>>> import numpy as np
>>> np.set_printoptions(precision=2, suppress=True, linewidth=140, floatmode="fixed")
>>> rd = lambda a: np.round(a, 2) + 0
>>> data = np.array([[1, -2, 4, -8],
...     [1, -1, 1, -1],
...     [1, 0, 0, 0],
...     [1, 1, 1, 1],
...     [1, 2, 4, 8],
...     [1, 3, 9, 27],
...     [1, 4, 16, 64],
...     [1, 5, 25, 125],
...     [1, 6, 36, 216],
...     [1, 7, 49, 343],
...     [1, 8, 64, 512]])
>>> # column 3 dominates
>>> O, evecs = np.linalg.qr(data[:, :1])[0], np.linalg.qr(data[:, 1:])[0]
>>> sv = np.linalg.svd(O.T @ evecs, compute_uv=False)
>>> rd(np.linalg.norm(O @ O.T - evecs @ evecs.T, 2))
np.float64(1.0)
>>> rd(np.degrees(np.arccos(sv.clip(0, 1))))
array([34.27])
>>> (sv > 0.9).sum()
np.int64(0)
>>> Y = data / np.sqrt((data ** 2).mean(axis=1, keepdims=True))
>>> Y[1]
array([ 1.00, -1.00,  1.00, -1.00])
>>> rd(np.linalg.norm(Y, axis=1))
array([2.00, 2.00, 2.00, 2.00, 2.00, 2.00, 2.00, 2.00, 2.00, 2.00, 2.00])
>>> blk = np.stack([data, 5 * data, data[::-1]])
>>> blk.sum(axis=0)
array([[   7,   -4,   88,  464],
       [   7,    1,   55,  337],
       [   7,    6,   36,  216],
       [   7,   11,   31,  131],
       [   7,   16,   40,  112],
       [   7,   21,   63,  189],
       [   7,   26,  100,  392],
       [   7,   31,  151,  751],
       [   7,   36,  216, 1296],
       [   7,   41,  295, 2057],
       [   7,   46,  388, 3064]])
>>> np.linalg.matrix_rank(blk.reshape(3, -1))
np.int64(2)
>>> blk.shape
(3, 11, 4)
>>> np.linalg.matrix_rank(blk)
array([4, 4, 4])
>>> (blk @ data.T).shape
(3, 11, 11)
>>> rd(np.linalg.norm(blk, axis=(1, 2)))
array([ 675.31, 3376.53,  675.31])
>>> feats = np.loadtxt("arr.csv", delimiter=",")
>>> feats
array([[ -2.10,  12.77,   2.18,   0.41,   1.54,  -4.77,   2.86,  -0.09],
       [ -0.15,   5.14,   3.41,   3.84, -12.86,  -4.60,  -2.66,   2.37],
       [  0.69,  -9.37,   0.89,  -4.28,   4.49,  -2.97,   2.20,   5.62],
       [ -2.11,   7.96,   9.08,  -7.95,  -9.88,   3.38,   4.84,  -5.51],
       [ -1.12,   0.86,  12.66,  -3.23,   3.76,  20.95,   3.40,   5.35],
       [  3.48, -14.63,   2.76,  -6.26,  -9.86,  -7.21,  -3.94, -10.56],
       [  6.30,  -6.04,  -7.48,  -6.38,   7.41,   4.84,  11.91,  13.46],
       [  2.23,  -2.10,   3.95,  -4.04,   1.78,  -8.82,   1.24,   1.54],
       [  4.12,   7.06,   4.27,  -0.05,   6.30, -10.75,  -8.89,  -9.31],
       [  0.22,  -1.78,  -4.28, -11.40,   7.57,  -7.66,  -1.90,  -8.80],
       [  2.45,   2.29,  -2.27,   6.73,   5.52,   3.53,   9.05,  -4.93],
       [ -2.90,  11.39,  -7.63,  -2.81,   4.10,  -3.30,   3.76,  -2.72],
       [  5.39,  -7.21,  -1.26,  -1.45,   5.46,  -4.83,   4.24, -11.21],
       [  2.69,   7.41,  -2.82,  -2.20,   9.40,  10.00,  -0.78,  -0.70],
       [  5.94,  -0.63,   8.79,  -0.95,   5.50,   7.99,   2.38,   8.95],
       [  3.87,  -3.68,   5.09,   2.28,   1.20, -14.34,  -4.25,   6.87],
       [  3.93,  -5.95,   6.32,   7.62,  -5.28,   2.22,   5.63,   2.94],
       [  6.05,  -6.27,  -6.90,  16.14,   5.66,  -5.28,   5.97,   0.70]])
>>> hat = feats @ np.linalg.solve(feats.T @ feats, feats.T)
>>> np.linalg.matrix_rank(np.eye(18) - hat)
np.int64(10)
>>> rd(hat @ feats[:, 5])
array([ -4.77,  -4.60,  -2.97,   3.38,  20.95,  -7.21,   4.84,  -8.82, -10.75,  -7.66,   3.53,  -3.30,  -4.83,  10.00,   7.99, -14.34,
         2.22,  -5.28])
>>> rd(np.linalg.eigvalsh(hat))
array([0.00, 0.00, 0.00, 0.00, 0.00, 0.00, 0.00, 0.00, 0.00, 0.00, 1.00, 1.00, 1.00, 1.00, 1.00, 1.00, 1.00, 1.00])
>>> np.allclose(hat @ hat, hat)
True
>>> rd(np.trace(hat))
np.float64(8.0)
>>> Y = np.c_[feats[:, :4] @ np.array([[2, 1, 1, 0], [0, 1, 0, 1], [0, 0, 2, 0], [0, 1, 1, 2]]), np.array([7, 7, 0, 7, 0, 4, 7, 1, 8, 5, 8, 3, 0, 2, 8, 2, 8, 0])]
>>> rd(Y)
array([[ -4.20,  11.08,   2.67,  13.59,   7.00],
       [ -0.30,   8.83,  10.51,  12.82,   7.00],
       [  1.38, -12.96,  -1.81, -17.93,   0.00],
       [ -4.22,  -2.10,   8.10,  -7.94,   7.00],
       [ -2.24,  -3.49,  20.97,  -5.60,   0.00],
       [  6.96, -17.41,   2.74, -27.15,   4.00],
       [ 12.60,  -6.12, -15.04, -18.80,   7.00],
       [  4.46,  -3.91,   6.09, -10.18,   1.00],
       [  8.24,  11.13,  12.61,   6.96,   8.00],
       [  0.44, -12.96, -19.74, -24.58,   5.00],
       [  4.90,  11.47,   4.64,  15.75,   8.00],
       [ -5.80,   5.68, -20.97,   5.77,   3.00],
       [ 10.78,  -3.27,   1.42, -10.11,   0.00],
       [  5.38,   7.90,  -5.15,   3.01,   2.00],
       [ 11.88,   4.36,  22.57,  -2.53,   8.00],
       [  7.74,   2.47,  16.33,   0.88,   2.00],
       [  7.86,   5.60,  24.19,   9.29,   8.00],
       [ 12.10,  15.92,   8.39,  26.01,   0.00]])
>>> np.linalg.matrix_rank(np.c_[feats, Y])
np.int64(9)
>>> np.linalg.matrix_rank(Y)
np.int64(5)
